% python3 -q
>>> import numpy as np
>>> np.set_printoptions(precision=4, suppress=True, linewidth=120, legacy="1.25")
>>> F = np.load("test14.npy")
>>> F
array([[-0.7071,  0.    ,  0.7071],
       [ 0.    ,  1.    ,  0.    ],
       [-0.7071,  0.    , -0.7071]])
>>> out = np.linalg.inv(F)
>>> np.round(F @ out, 4) + 0
array([[1., 0., 0.],
       [0., 1., 0.],
       [0., 0., 1.]])
>>> np.linalg.det(F) * out
array([[-0.7071, -0.    , -0.7071],
       [ 0.    ,  1.    ,  0.    ],
       [ 0.7071,  0.    , -0.7071]])
>>> out
array([[-0.7071, -0.    , -0.7071],
       [ 0.    ,  1.    ,  0.    ],
       [ 0.7071,  0.    , -0.7071]])
>>> (np.abs(out) > 1e-9).astype(int)
array([[1, 0, 1],
       [0, 1, 0],
       [1, 0, 1]])
>>> np.linalg.inv(out)
array([[-0.7071,  0.    ,  0.7071],
       [ 0.    ,  1.    ,  0.    ],
       [-0.7071, -0.    , -0.7071]])
>>> round(np.linalg.det(F) * np.linalg.det(out), 4)
1.0
>>> f = np.array([0, 3])
>>> np.correlate(out[0], out[1], "full")
array([ 0.    , -0.7071,  0.    , -0.7071,  0.    ])
>>> np.array([np.convolve(row, f, "same") for row in out])
array([[ 0.    , -2.1213,  0.    ],
       [ 0.    ,  0.    ,  3.    ],
       [ 0.    ,  2.1213,  0.    ]])
>>> proj = np.triu(np.array([[2, 5, 0], [5, 0, 1], [3, 0, 4]]), 1) + np.eye(3)
>>> out = proj @ F @ np.linalg.inv(proj)
>>> np.linalg.matrix_rank(out)
3
>>> np.round(np.linalg.det(out), 4)
1.0
>>> out
array([[-0.7071,  8.5355, -7.8284],
       [-0.7071,  4.5355, -5.2426],
       [-0.7071,  3.5355, -4.2426]])
>>> np.sort(np.abs(np.linalg.eigvals(F)))
array([1., 1., 1.])
>>> np.linalg.matrix_power(F, 3)
array([[ 0.7071,  0.    ,  0.7071],
       [ 0.    ,  1.    ,  0.    ],
       [-0.7071,  0.    ,  0.7071]])
>>> np.round(F @ F, 4) + 0
array([[ 0.,  0., -1.],
       [ 0.,  1.,  0.],
       [ 1.,  0.,  0.]])
>>> round(float(np.abs(np.linalg.eigvals(F)).max()), 4)
1.0
>>> arr = np.loadtxt("out6.csv", delimiter=",")
>>> arr
array([[ 4.,  4.,  4.,  4.,  4.],
       [ 4.,  8.,  8.,  8.,  8.],
       [ 4.,  8., 12., 12., 12.],
       [ 4.,  8., 12., 16., 16.],
       [ 4.,  8., 12., 16., 20.]])
>>> L = np.linalg.cholesky(arr)
>>> np.diag(L) ** 2
array([4., 4., 4., 4., 4.])
>>> L @ L.T
array([[ 4.,  4.,  4.,  4.,  4.],
       [ 4.,  8.,  8.,  8.,  8.],
       [ 4.,  8., 12., 12., 12.],
       [ 4.,  8., 12., 16., 16.],
       [ 4.,  8., 12., 16., 20.]])
>>> np.linalg.eigvalsh(arr).min() > 0
True
>>> np.prod(np.diag(L)) ** 2, round(float(np.linalg.det(arr)), 4)
(1024.0, 1024.0)
>>> q, V = np.linalg.qr(arr[:, :1])[0], np.linalg.qr(arr[:, 1:])[0]
>>> sig = np.linalg.svd(q.T @ V, compute_uv=False)
>>> round(np.linalg.norm(q @ q.T - V @ V.T, 2), 4)
1.0
>>> np.degrees(np.arccos(sig.clip(0, 1)))
array([11.537])
>>> (sig > 0.9).sum()
1
>>> ev, V = np.linalg.eigh(arr)
>>> np.round(V.T @ arr @ V, 4) + 0
array([[ 1.0862,  0.    ,  0.    ,  0.    ,  0.    ],
       [ 0.    ,  1.413 ,  0.    ,  0.    ,  0.    ],
       [ 0.    ,  0.    ,  2.3319,  0.    ,  0.    ],
       [ 0.    ,  0.    ,  0.    ,  5.7948,  0.    ],
       [ 0.    ,  0.    ,  0.    ,  0.    , 49.3742]])
>>> (ev > 1e-8).sum(), (ev < -1e-8).sum()
(5, 0)
>>> np.linalg.eigvalsh(arr @ arr)
array([   1.1799,    1.9966,    5.4376,   33.5793, 2437.8067])
>>> np.abs(V[:, -1]).round(6).argmax()
4
>>> np.abs(V[:, -1])
array([0.1699, 0.326 , 0.4557, 0.5485, 0.5969])
>>> V @ np.diag(ev) @ V.T
array([[ 4.,  4.,  4.,  4.,  4.],
       [ 4.,  8.,  8.,  8.,  8.],
       [ 4.,  8., 12., 12., 12.],
       [ 4.,  8., 12., 16., 16.],
       [ 4.,  8., 12., 16., 20.]])
>>> np.unique(ev.round(6) + 0, return_counts=True)[1]
array([1, 1, 1, 1, 1])
>>> proj = np.triu(np.array([[2, 1, -2, 0, -1],
...     [2, 2, 1, 0, -2],
...     [-1, -1, 0, 1, 2],
...     [-2, 0, 0, 0, 0],
...     [2, 0, 0, -1, -2]]), 1) + np.eye(5)
>>> out = proj @ arr @ np.linalg.inv(proj)
>>> out
array([[ -4.,  -8., -24.,  -4.,  -4.],
       [  0.,   0.,  -4.,  -8., -12.],
       [ 16.,  16.,  64.,  -4., -12.],
       [  4.,   4.,  16.,   0.,  -4.],
       [  4.,   4.,  16.,   0.,   0.]])
>>> proj @ arr - arr @ proj
array([[ -8., -20., -24., -36., -32.],
       [ -4., -12., -12., -28., -24.],
       [ 12.,  20.,  36.,  36.,  52.],
       [  0.,  -4.,   0., -12.,  -4.],
       [  0.,  -4.,   0., -12.,  -4.]])
>>> np.trace(out), np.trace(arr)
(60.0, 60.0)
>>> x = np.array([-2, 0, 0, -1, -2])
>>> rhs = arr @ x
>>> rhs
array([-20., -32., -44., -56., -64.])
>>> np.linalg.solve(arr, arr[:, 1])
array([0., 1., 0., 0., 0.])
>>> K = np.load("case5.npy")
>>> K
array([[ -6.875 ,  -0.439 , -18.7761],
       [ -4.7493,  -6.8263, -18.1892],
       [ -6.315 ,  18.8901,  -1.8121],
       [ -8.425 ,   7.6867, -16.4297],
       [ -2.1398,  17.9263,   8.6063],
       [  5.8313, -19.1283,   0.3253],
       [  8.6008, -12.364 ,  13.1589],
       [ -5.6802,  -4.3244, -18.6825],
       [  5.5333,   4.7442,  18.6246],
       [  4.6291,   7.1246,  18.1056],
       [ -1.9976, -12.581 , -15.4184],
       [ -5.9929,  -3.3944, -18.7766],
       [  7.8727,  -3.9204,  17.9625],
       [ -0.4511, -15.0062, -13.214 ],
       [ -8.5265,   8.8173, -15.7972],
       [  2.7928,  11.1246,  16.3843],
       [  0.8451,  14.4375,  13.8147],
       [ -7.2981,  17.8591,  -5.2717],
       [  2.4294,  11.8087,  15.9578],
       [ -7.564 ,   2.3897, -18.3596],
       [  7.964 , -16.3995,   8.2239],
       [  8.2611,  -6.3229,  17.0814],
       [ -1.022 , -14.1712, -14.0759],
       [ -6.7033,  -1.0606, -18.8133],
       [ -8.0223,  16.2146,  -8.5281],
       [  3.8638,   8.9107,  17.4834],
       [ -2.1319,  17.9196,   8.6222],
       [ -4.6567,  -7.0564, -18.1252]])
>>> rng = np.random.default_rng(4664)
>>> out = K + rng.integers(-2, 3, (28, 2)) @ rng.integers(-2, 3, (2, 3))
>>> out
array([[ -6.875 ,   0.561 , -19.7761],
       [ -6.7493,  -5.8263, -18.1892],
       [-10.315 ,  15.8901,   3.1879],
       [ -8.425 ,   7.6867, -16.4297],
       [ -0.1398,  19.9263,   5.6063],
       [  7.8313, -20.1283,   0.3253],
       [ 10.6008, -13.364 ,  13.1589],
       [ -3.6802,  -5.3244, -18.6825],
       [  1.5333,   0.7442,  24.6246],
       [  2.6291,   7.1246,  19.1056],
       [ -3.9976, -15.581 , -11.4184],
       [ -5.9929,  -1.3944, -20.7766],
       [  5.8727,  -4.9204,  19.9625],
       [ -2.4511, -15.0062, -12.214 ],
       [ -8.5265,   6.8173, -13.7972],
       [  0.7928,   8.1246,  20.3843],
       [  2.8451,  14.4375,  12.8147],
       [-11.2981,  14.8591,  -0.2717],
       [ -1.5706,  11.8087,  17.9578],
       [ -3.564 ,   3.3897, -21.3596],
       [  7.964 , -14.3995,   6.2239],
       [  6.2611,  -9.3229,  21.0814],
       [ -1.022 , -14.1712, -14.0759],
       [ -2.7033,  -1.0606, -20.8133],
       [ -4.0223,  18.2146, -12.5281],
       [ -0.1362,   8.9107,  19.4834],
       [ -2.1319,  16.9196,   9.6222],
       [ -8.6567,  -8.0564, -15.1252]])
>>> np.linalg.matrix_rank(out - K, tol=1e-8)
2
>>> np.round(np.linalg.svd(out - K, compute_uv=False), 4) + 0
array([20.6998,  7.9698,  0.    ])
